$ python -q
>>> import numpy as np
>>> np.set_printoptions(precision=2, suppress=True, linewidth=100)
>>> def tidy(a):
...     return np.round(a, 2) + 0
... 
>>> M = np.loadtxt("block9.csv", delimiter=",")
>>> M
array([[ 0.96,  1.07, -0.83, -1.2 ],
       [-0.84, -3.43, -0.04, -3.12],
       [ 1.71,  1.86, -0.22, -0.99],
       [-0.58,  1.15, -1.09,  1.73],
       [ 1.04,  0.08,  0.68, -0.24],
       [-0.82, -2.97,  0.12, -1.12],
       [ 1.27,  3.35,  0.88,  3.32],
       [-2.59, -4.23, -1.14, -1.55],
       [ 2.78,  2.88,  0.48, -0.77],
       [ 0.23,  0.48,  0.51, -0.15],
       [-1.8 , -1.29, -1.87, -1.54],
       [ 0.46,  0.95,  1.38,  2.22],
       [ 3.47,  6.9 ,  0.97,  2.51],
       [ 1.68,  4.34,  0.15,  3.44],
       [-1.74, -3.8 , -1.91, -3.92],
       [-2.97, -5.43, -1.75, -3.06],
       [ 0.63,  0.61, -0.24, -0.13],
       [ 0.85, -1.79, -0.55, -4.46],
       [-0.9 , -1.67, -1.25, -2.09],
       [ 2.73,  2.06,  0.81, -0.35],
       [ 2.13, -0.04,  1.09, -2.72],
       [-1.31, -1.26, -1.4 , -1.37],
       [ 1.2 ,  5.32, -0.3 ,  3.75],
       [ 1.18, -2.79,  0.52, -3.94],
       [-1.79, -3.46, -0.14, -1.42],
       [-1.54,  2.84, -1.31,  3.96],
       [-1.06,  0.17, -1.05,  0.11],
       [ 0.81,  1.2 , -0.84, -1.  ],
       [ 0.25,  4.48, -0.16,  3.57],
       [-2.14, -5.29, -0.49, -3.44],
       [-1.45,  1.15, -0.01,  4.49]])
>>> A2 = np.c_[M[:, :1] @ np.array([[2]]), np.array([-2, 2, 2, 2, 0, 1, -2, -2, 3, -3, 2, 2, 1, 0, 0, -1, -2, 2, 0, -1, -1, 3, -2, 1, 3, 0, -2, -1, 3, 3, 1])]
>>> A2
array([[ 1.92, -2.  ],
       [-1.68,  2.  ],
       [ 3.42,  2.  ],
       [-1.16,  2.  ],
       [ 2.08,  0.  ],
       [-1.64,  1.  ],
       [ 2.54, -2.  ],
       [-5.18, -2.  ],
       [ 5.56,  3.  ],
       [ 0.46, -3.  ],
       [-3.6 ,  2.  ],
       [ 0.92,  2.  ],
       [ 6.94,  1.  ],
       [ 3.36,  0.  ],
       [-3.48,  0.  ],
       [-5.94, -1.  ],
       [ 1.26, -2.  ],
       [ 1.7 ,  2.  ],
       [-1.8 ,  0.  ],
       [ 5.46, -1.  ],
       [ 4.26, -1.  ],
       [-2.62,  3.  ],
       [ 2.4 , -2.  ],
       [ 2.36,  1.  ],
       [-3.58,  3.  ],
       [-3.08,  0.  ],
       [-2.12, -2.  ],
       [ 1.62, -1.  ],
       [ 0.5 ,  3.  ],
       [-4.28,  3.  ],
       [-2.9 ,  1.  ]])
>>> tidy(np.linalg.norm(np.linalg.qr(M)[0].T @ A2, axis=0) ** 2 / ((A2 ** 2).sum(axis=0) + 1e-12))
array([1.  , 0.05])
